$ ipython --no-banner

In [1]: import numpy as np

In [2]: np.set_printoptions(precision=2, suppress=True, linewidth=140, floatmode="fixed")

In [3]: F = np.loadtxt("data.csv", delimiter=",")

In [4]: F
Out[4]: 
array([[ 0.46,  0.27, -0.04, -0.42],
       [ 0.27,  0.56, -0.42,  0.05],
       [-0.04, -0.42,  0.38, -0.25],
       [-0.42,  0.05, -0.25,  0.60]])

In [5]: Uu, s, Vh = np.linalg.svd(F, full_matrices=False)

In [6]: np.round(Vh @ Vh.T, 2) + 0
Out[6]: 
array([[1.00, 0.00, 0.00, 0.00],
       [0.00, 1.00, 0.00, 0.00],
       [0.00, 0.00, 1.00, 0.00],
       [0.00, 0.00, 0.00, 1.00]])

In [7]: np.round(Uu.T @ Uu, 2) + 0
Out[7]: 
array([[1.00, 0.00, 0.00, 0.00],
       [0.00, 1.00, 0.00, 0.00],
       [0.00, 0.00, 1.00, 0.00],
       [0.00, 0.00, 0.00, 1.00]])

In [8]: np.cumsum(s ** 2) / np.sum(s ** 2)
Out[8]: array([0.50, 1.00, 1.00, 1.00])

In [9]: np.round(Uu.T @ F @ Vh.T, 2) + 0
Out[9]: 
array([[1.00, 0.00, 0.00, 0.00],
       [0.00, 1.00, 0.00, 0.00],
       [0.00, 0.00, 0.00, 0.00],
       [0.00, 0.00, 0.00, 0.00]])

In [10]: s.round(2) + 0
Out[10]: array([1.00, 1.00, 0.00, 0.00])

In [11]: Uu.shape, s.shape, Vh.shape
Out[11]: ((4, 4), (4,), (4, 4))

In [12]: rank = np.linalg.matrix_rank(F)

In [13]: rank
Out[13]: np.int64(2)

In [14]: ns = np.linalg.svd(F)[2][rank:].T

In [15]: np.allclose(F @ ns, 0)
Out[15]: True

In [16]: np.linalg.matrix_rank(F.T @ F), np.linalg.matrix_rank(F @ F.T)
Out[16]: (np.int64(2), np.int64(2))

In [17]: [int(np.linalg.matrix_rank(F[:, :j + 1])) for j in range(4)]
Out[17]: [1, 2, 2, 2]

In [18]: u = np.array([-7, 2])

In [19]: np.correlate(F[2], F[0], "full")
Out[19]: array([ 0.02,  0.18, -0.15, -0.04, -0.08,  0.11, -0.11])

In [20]: np.polyval(u, F[2])
Out[20]: array([ 2.29,  4.91, -0.67,  3.73])

In [21]: feats = np.load("block5.npy")

In [22]: feats
Out[22]: 
array([[4, 0, 0, 0],
       [3, 4, 0, 0],
       [3, 0, 2, 0],
       [1, 3, 4, 5]])

In [23]: def softmax(z):
    ...:     e = np.exp(z - z.max(axis=-1, keepdims=True))
    ...:     return e / e.sum(axis=-1, keepdims=True)
    ...: 

In [24]: softmax(feats[0])
Out[24]: array([0.95, 0.02, 0.02, 0.02])

In [25]: softmax(feats).sum(axis=1)
Out[25]: array([1.00, 1.00, 1.00, 1.00])

In [26]: S = feats @ feats.T / np.sqrt(4)

In [27]: softmax(S)[0] @ feats
Out[27]: array([3.78, 0.43, 0.22, 0.01])

In [28]: np.round(np.linalg.det(2 * feats), 2), np.round(np.linalg.det(feats), 2)
Out[28]: (np.float64(2560.0), np.float64(160.0))

In [29]: t3 = np.stack([feats, 5 * feats, feats[::-1]])

In [30]: np.linalg.matrix_rank(t3)
Out[30]: array([4, 4, 4])

In [31]: t3.shape
Out[31]: (3, 4, 4)

In [32]: t3.sum(axis=0)
Out[32]: 
array([[25,  3,  4,  5],
       [21, 24,  2,  0],
       [21,  4, 12,  0],
       [10, 18, 24, 30]])

In [33]: M2 = np.array([[3, 0], [0, 2]])

In [34]: W2 = np.array([[0, 0], [2, 1]])

In [35]: A = np.kron(M2, W2)

In [36]: A
Out[36]: 
array([[0, 0, 0, 0],
       [6, 3, 0, 0],
       [0, 0, 0, 0],
       [0, 0, 4, 2]])

In [37]: A @ A
Out[37]: 
array([[ 0,  0,  0,  0],
       [18,  9,  0,  0],
       [ 0,  0,  0,  0],
       [ 0,  0,  8,  4]])

In [38]: np.sort(np.abs(np.linalg.eigvals(A)))
Out[38]: array([0.00, 0.00, 2.00, 3.00])

In [39]: round(np.abs(np.linalg.eigvals(A)).max(), 2)
Out[39]: np.float64(3.0)

In [40]: (A - A.T) / 2
Out[40]: 
array([[ 0.00, -3.00,  0.00,  0.00],
       [ 3.00,  0.00,  0.00,  0.00],
       [ 0.00,  0.00,  0.00, -2.00],
       [ 0.00,  0.00,  2.00,  0.00]])

In [41]: np.allclose(A, A.T)
Out[41]: False

In [42]: np.allclose(A @ A.T, A.T @ A)
Out[42]: False

In [43]: (A + A.T) / 2
Out[43]: 
array([[0.00, 3.00, 0.00, 0.00],
       [3.00, 3.00, 0.00, 0.00],
       [0.00, 0.00, 0.00, 2.00],
       [0.00, 0.00, 2.00, 2.00]])

In [44]: np.linalg.matrix_power(A, 3)
Out[44]: 
array([[ 0,  0,  0,  0],
       [54, 27,  0,  0],
       [ 0,  0,  0,  0],
       [ 0,  0, 16,  8]])

In [45]: np.allclose(A[:-1].T @ np.linalg.lstsq(A[:-1].T, A[-1])[0], A[-1])
Out[45]: False

In [46]: np.abs(np.diag(np.linalg.qr(A)[1])) > 1e-9
Out[46]: array([ True, False,  True, False])

In [47]: np.unique(A.round(6), axis=0).shape
Out[47]: (3, 4)

In [48]: Uu, s, Vh = np.linalg.svd(A)

In [49]: np.argmax(s[:-1] / (s[1:] + 1e-6)) + 1
Out[49]: np.int64(2)

In [50]: M2 = Uu[:, :2] @ np.diag(s[:2]) @ Vh[:2]

In [51]: round(float(np.linalg.norm(A - M2, 2)), 2), s[2]
Out[51]: (0.0, np.float64(0.0))

In [52]: np.linalg.matrix_rank(M2)
Out[52]: np.int64(2)

In [53]: np.abs(A - M2).max()
Out[53]: np.float64(0.0)

In [54]: np.round(np.linalg.norm(A - M2) / np.linalg.norm(A), 2)
Out[54]: np.float64(0.0)

In [55]: K = np.load("x.npy")

In [56]: K
Out[56]: 
array([[ 0,  0,  0,  0,  0],
       [-1, -5, -1, -1,  3],
       [-4,  0,  4, -1, -1],
       [-9,  5,  6, -4,  1],
       [-8,  4,  6, -3, -1],
       [ 0,  0,  0,  0,  0],
       [-1, -5, -1, -1,  3],
       [-5, -9,  9, -7,  4],
       [-9,  5,  6, -4,  1],
       [ 0,  0,  0,  0,  0],
       [ 0,  0,  0,  0,  0],
       [ 2, -8,  1, -6,  8],
       [ 0,  0,  0,  0,  0],
       [-1, -5, -1, -1,  3]])

In [57]: q, vecs = np.linalg.qr(K[:, :4])[0], np.linalg.qr(K[:, 4:])[0]

In [58]: s = np.linalg.svd(q.T @ vecs, compute_uv=False)

In [59]: round(float(np.linalg.norm(q @ q.T - vecs @ vecs.T, 2)), 2)
Out[59]: 1.0

In [60]: s
Out[60]: array([1.00])

In [61]: Ac = K - K.mean(axis=0)

In [62]: vecs = np.linalg.svd(Ac)[2][:4]

In [63]: M2 = Ac - Ac @ vecs.T @ vecs

In [64]: np.diag(vecs.T @ vecs)
Out[64]: array([0.99, 0.99, 0.81, 0.50, 0.70])

In [65]: np.round(np.cov(Ac @ vecs.T, rowvar=False), 2) + 0
Out[65]: 
array([[33.91,  0.00,  0.00,  0.00],
       [ 0.00, 19.83,  0.00,  0.00],
       [ 0.00,  0.00,  2.38,  0.00],
       [ 0.00,  0.00,  0.00,  1.31]])

In [66]: round(float(np.linalg.norm(M2) / np.linalg.norm(Ac)), 2)
Out[66]: 0.01

In [67]: M2.std(axis=0)
Out[67]: array([0.01, 0.01, 0.04, 0.07, 0.06])

In [68]: M2 = np.array([[2, 5, 3], [1, 4, 0], [3, 0, 2], [4, 5, 2], [4, 3, 2]])

In [69]: M2.T @ K.T
Out[69]: 
array([[  0,  -2,  -4,  -7, -10,   0,  -2,  -4,  -7,   0,   0,   7,   0,  -2],
       [  0, -21, -28, -42, -42,   0, -21, -84, -42,   0,   0, -28,   0, -21],
       [  0,  -1,  -8, -21, -20,   0,  -1,  -3, -21,   0,   0,  12,   0,  -1]])

In [70]: np.einsum("ik,kj->ij", K, M2)
Out[70]: 
array([[  0,   0,   0],
       [ -2, -21,  -1],
       [ -4, -28,  -8],
       [ -7, -42, -21],
       [-10, -42, -20],
       [  0,   0,   0],
       [ -2, -21,  -1],
       [ -4, -84,  -3],
       [ -7, -42, -21],
       [  0,   0,   0],
       [  0,   0,   0],
       [  7, -28,  12],
       [  0,   0,   0],
       [ -2, -21,  -1]])

In [71]: np.vstack([K, M2.T]).shape
Out[71]: (17, 5)

In [72]: Ac = (K - K.mean(axis=0)) / K.std(axis=0)

In [73]: np.argwhere(np.abs(Ac) > 2)
Out[73]: 
array([[ 7,  2],
       [ 7,  3],
       [11,  4]])

In [74]: Ac.std(axis=0)
Out[74]: array([1.00, 1.00, 1.00, 1.00, 1.00])

In [75]: b = np.linalg.lstsq(np.delete(Ac, 4, axis=1), Ac[:, 4])[0]

In [76]: round(float(1 - np.var(Ac[:, 4] - np.delete(Ac, 4, axis=1) @ b)), 2)
Out[76]: 0.99

In [77]: rng = np.random.default_rng(90242)

In [78]: labels = rng.integers(0, 3, 7)

In [79]: m1 = (labels[:, None] == labels) * -2 + np.eye(7)

In [80]: m1
Out[80]: 
array([[-1.00,  0.00,  0.00, -2.00,  0.00,  0.00, -2.00],
       [ 0.00, -1.00,  0.00,  0.00, -2.00,  0.00,  0.00],
       [ 0.00,  0.00, -1.00,  0.00,  0.00, -2.00,  0.00],
       [-2.00,  0.00,  0.00, -1.00,  0.00,  0.00, -2.00],
       [ 0.00, -2.00,  0.00,  0.00, -1.00,  0.00,  0.00],
       [ 0.00,  0.00, -2.00,  0.00,  0.00, -1.00,  0.00],
       [-2.00,  0.00,  0.00, -2.00,  0.00,  0.00, -1.00]])

In [81]: (np.linalg.matrix_power((m1 != 0) + (m1.T != 0) + np.eye(7), 7) > 0).astype(int)
Out[81]: 
array([[1, 0, 0, 1, 0, 0, 1],
       [0, 1, 0, 0, 1, 0, 0],
       [0, 0, 1, 0, 0, 1, 0],
       [1, 0, 0, 1, 0, 0, 1],
       [0, 1, 0, 0, 1, 0, 0],
       [0, 0, 1, 0, 0, 1, 0],
       [1, 0, 0, 1, 0, 0, 1]])

In [82]: np.flatnonzero(np.linalg.matrix_power((m1 != 0) + (m1.T != 0) + np.eye(7), 7)[6])
Out[82]: array([0, 3, 6])

In [83]: np.sort(np.linalg.eigvals(m1).real)
Out[83]: array([-5.00, -3.00, -3.00,  1.00,  1.00,  1.00,  1.00])

In [84]: m1 @ m1
Out[84]: 
array([[9.00, 0.00, 0.00, 8.00, 0.00, 0.00, 8.00],
       [0.00, 5.00, 0.00, 0.00, 4.00, 0.00, 0.00],
       [0.00, 0.00, 5.00, 0.00, 0.00, 4.00, 0.00],
       [8.00, 0.00, 0.00, 9.00, 0.00, 0.00, 8.00],
       [0.00, 4.00, 0.00, 0.00, 5.00, 0.00, 0.00],
       [0.00, 0.00, 4.00, 0.00, 0.00, 5.00, 0.00],
       [8.00, 0.00, 0.00, 8.00, 0.00, 0.00, 9.00]])

In [85]: (m1 != 0).astype(int)
Out[85]: 
array([[1, 0, 0, 1, 0, 0, 1],
       [0, 1, 0, 0, 1, 0, 0],
       [0, 0, 1, 0, 0, 1, 0],
       [1, 0, 0, 1, 0, 0, 1],
       [0, 1, 0, 0, 1, 0, 0],
       [0, 0, 1, 0, 0, 1, 0],
       [1, 0, 0, 1, 0, 0, 1]])

In [86]: cov = m1.T @ m1

In [87]: np.linalg.svd(m1, compute_uv=False) ** 2
Out[87]: array([25.00,  9.00,  9.00,  1.00,  1.00,  1.00,  1.00])

In [88]: np.trace(cov), (m1 ** 2).sum()
Out[88]: (np.float64(47.0), np.float64(47.0))

In [89]: M2 = m1[0, 0] * m1[1:] - np.outer(m1[1:, 0], m1[0])

In [90]: M2
Out[90]: 
array([[ 0.00,  1.00, -0.00,  0.00,  2.00, -0.00,  0.00],
       [ 0.00, -0.00,  1.00,  0.00, -0.00,  2.00,  0.00],
       [ 0.00,  0.00,  0.00, -3.00,  0.00,  0.00, -2.00],
       [ 0.00,  2.00, -0.00,  0.00,  1.00, -0.00,  0.00],
       [ 0.00, -0.00,  2.00,  0.00, -0.00,  1.00,  0.00],
       [ 0.00,  0.00,  0.00, -2.00,  0.00,  0.00, -3.00]])

In [91]: np.linalg.matrix_rank(M2), np.linalg.matrix_rank(m1)
Out[91]: (np.int64(6), np.int64(7))

In [92]: m1[:, 0] / m1[0, 0]
Out[92]: array([ 1.00, -0.00, -0.00,  2.00, -0.00, -0.00,  2.00])

In [93]: np.flatnonzero(~M2.round(6).any(axis=1))
Out[93]: array([], dtype=int64)

In [94]: mat = np.load("w.npy")

In [95]: mat
Out[95]: 
array([[-1.00, -2.28,  0.20, -0.70,  1.10],
       [ 0.10, -2.99,  1.40,  0.70,  1.50],
       [-0.40,  2.81,  0.60,  0.30, -1.40],
       [-0.10, -2.82,  1.20,  0.00,  1.40],
       [-1.50,  0.86, -0.30, -2.20, -0.40],
       [ 0.20, -0.02,  0.50, -0.20,  0.00],
       [ 0.70,  2.46,  0.90, -0.60, -1.30],
       [-0.20,  1.06,  1.60,  0.70, -0.50],
       [-1.20, -1.59,  1.40,  1.00,  0.80],
       [ 0.50, -0.82, -1.00,  1.70,  0.40],
       [-1.40, -0.25,  0.30,  0.70,  0.10],
       [ 0.30,  0.43, -1.60, -0.20, -0.20],
       [ 0.80, -0.14, -0.50, -0.60,  0.10],
       [ 1.00,  4.60,  1.50, -2.00, -2.30],
       [-2.30,  1.01, -1.20, -0.30, -0.50],
       [-0.90, -0.16, -0.50,  0.20,  0.10],
       [-1.20, -1.57,  1.00,  0.60,  0.80],
       [ 1.00, -0.07,  0.10, -0.20,  0.10]])

In [96]: W = np.array([[3, 4, 2, 2], [5, 2, 3, 3], [3, 5, 4, 5], [0, 0, 0, 0], [2, 3, 0, 3]])

In [97]: b = np.array([0, 0, 2, 0])

In [98]: H = np.maximum(mat @ W + b, 0)

In [99]: (H > 0).mean(axis=0)
Out[99]: array([0.39, 0.56, 0.50, 0.56])

In [100]: np.linalg.matrix_rank(H)
Out[100]: np.int64(4)

In [101]: W2 = np.array([[2, 2, 3], [0, 2, 1], [2, 3, 3], [1, 2, 2]])

In [102]: (H @ W2).round(6).argmax(axis=1)
Out[102]: array([0, 1, 2, 1, 1, 1, 2, 2, 1, 0, 0, 0, 1, 2, 0, 0, 1, 1])

In [103]: M2 = np.c_[mat[:, :4] @ np.array([[2, -1, -2, -1], [1, 1, -2, -1], [2, 1, -2, 1], [0, 2, 2, 0]]), np.array([1, 3, -2, 1, -2, -1, 3, -1, -1, 1, 0, 0, 0, 2, 3, -3, -3, 3])]

In [104]: M2
Out[104]: 
array([[ -3.88,  -2.48,   4.76,   3.48,   1.00],
       [  0.01,  -0.29,   4.38,   4.29,   3.00],
       [  3.21,   4.41,  -5.42,  -1.81,  -2.00],
       [ -0.62,  -1.52,   3.44,   4.12,   1.00],
       [ -2.74,  -2.34,  -2.52,   0.34,  -2.00],
       [  1.38,  -0.12,  -1.76,   0.32,  -1.00],
       [  5.66,   1.46,  -9.32,  -2.26,   3.00],
       [  3.86,   4.26,  -3.52,   0.74,  -1.00],
       [ -1.19,   3.01,   4.78,   4.19,  -1.00],
       [ -1.82,   1.08,   6.04,  -0.68,   1.00],
       [ -2.45,   2.85,   4.10,   1.95,   0.00],
       [ -2.17,  -1.87,   1.34,  -2.33,   0.00],
       [  0.46,  -2.64,  -1.52,  -1.16,   0.00],
       [  9.60,   1.10, -18.20,  -4.10,   2.00],
       [ -5.99,   1.51,   4.38,   0.09,   3.00],
       [ -2.96,   0.64,   3.52,   0.56,  -3.00],
       [ -1.97,   1.83,   4.74,   3.77,  -3.00],
       [  2.13,  -1.37,  -2.46,  -0.83,   3.00]])

In [105]: np.linalg.matrix_rank(M2)
Out[105]: np.int64(5)

In [106]: X = np.load("dump.npy")

In [107]: X
Out[107]: 
array([[ 0, -1, -3,  0,  2, -1,  3, -1,  1, -1,  0, -1],
       [ 1,  0, -3,  1,  1,  0, -1, -2,  1, -1,  2,  2],
       [ 3,  3,  0,  3, -2,  1,  0, -1,  1, -2, -2, -1],
       [ 0, -1, -3,  0, -1, -2, -1,  1,  0, -1,  2,  3],
       [-2, -1,  2,  1,  0,  0,  1,  3, -3,  0,  0,  1],
       [ 1,  0, -1,  2,  0,  0, -2,  0, -3,  1,  3, -2],
       [-3,  1,  0,  1, -1,  2,  0, -2, -1, -1,  2, -1],
       [ 1,  2,  1, -1, -3,  0,  2,  0,  3,  2,  1,  1],
       [-1, -1, -1,  0,  3,  3,  1, -3,  0, -1, -1,  0],
       [ 1,  1,  2,  1,  0, -1,  1, -2,  1,  0,  2,  0],
       [ 0, -2,  2, -2,  0, -3, -2, -1,  1, -2,  0, -3],
       [ 1, -2,  1, -3, -1,  2,  1, -1,  0,  0,  3,  0]])

In [108]: u, g = X[7], X[11]

In [109]: u @ g
Out[109]: np.int64(9)

In [110]: p = (u @ g) / (u @ u) * u

In [111]: g - p
Out[111]: array([ 0.74, -2.51,  0.74, -2.74, -0.23,  2.00,  0.49, -1.00, -0.77, -0.51,  2.74, -0.26])

In [112]: np.linalg.matrix_rank(np.outer(u, g))
Out[112]: np.int64(1)

In [113]: p
Out[113]: array([ 0.26,  0.51,  0.26, -0.26, -0.77,  0.00,  0.51,  0.00,  0.77,  0.51,  0.26,  0.26])

In [114]: np.outer(u, g)
Out[114]: 
array([[ 1, -2,  1, -3, -1,  2,  1, -1,  0,  0,  3,  0],
       [ 2, -4,  2, -6, -2,  4,  2, -2,  0,  0,  6,  0],
       [ 1, -2,  1, -3, -1,  2,  1, -1,  0,  0,  3,  0],
       [-1,  2, -1,  3,  1, -2, -1,  1,  0,  0, -3,  0],
       [-3,  6, -3,  9,  3, -6, -3,  3,  0,  0, -9,  0],
       [ 0,  0,  0,  0,  0,  0,  0,  0,  0,  0,  0,  0],
       [ 2, -4,  2, -6, -2,  4,  2, -2,  0,  0,  6,  0],
       [ 0,  0,  0,  0,  0,  0,  0,  0,  0,  0,  0,  0],
       [ 3, -6,  3, -9, -3,  6,  3, -3,  0,  0,  9,  0],
       [ 2, -4,  2, -6, -2,  4,  2, -2,  0,  0,  6,  0],
       [ 1, -2,  1, -3, -1,  2,  1, -1,  0,  0,  3,  0],
       [ 1, -2,  1, -3, -1,  2,  1, -1,  0,  0,  3,  0]])
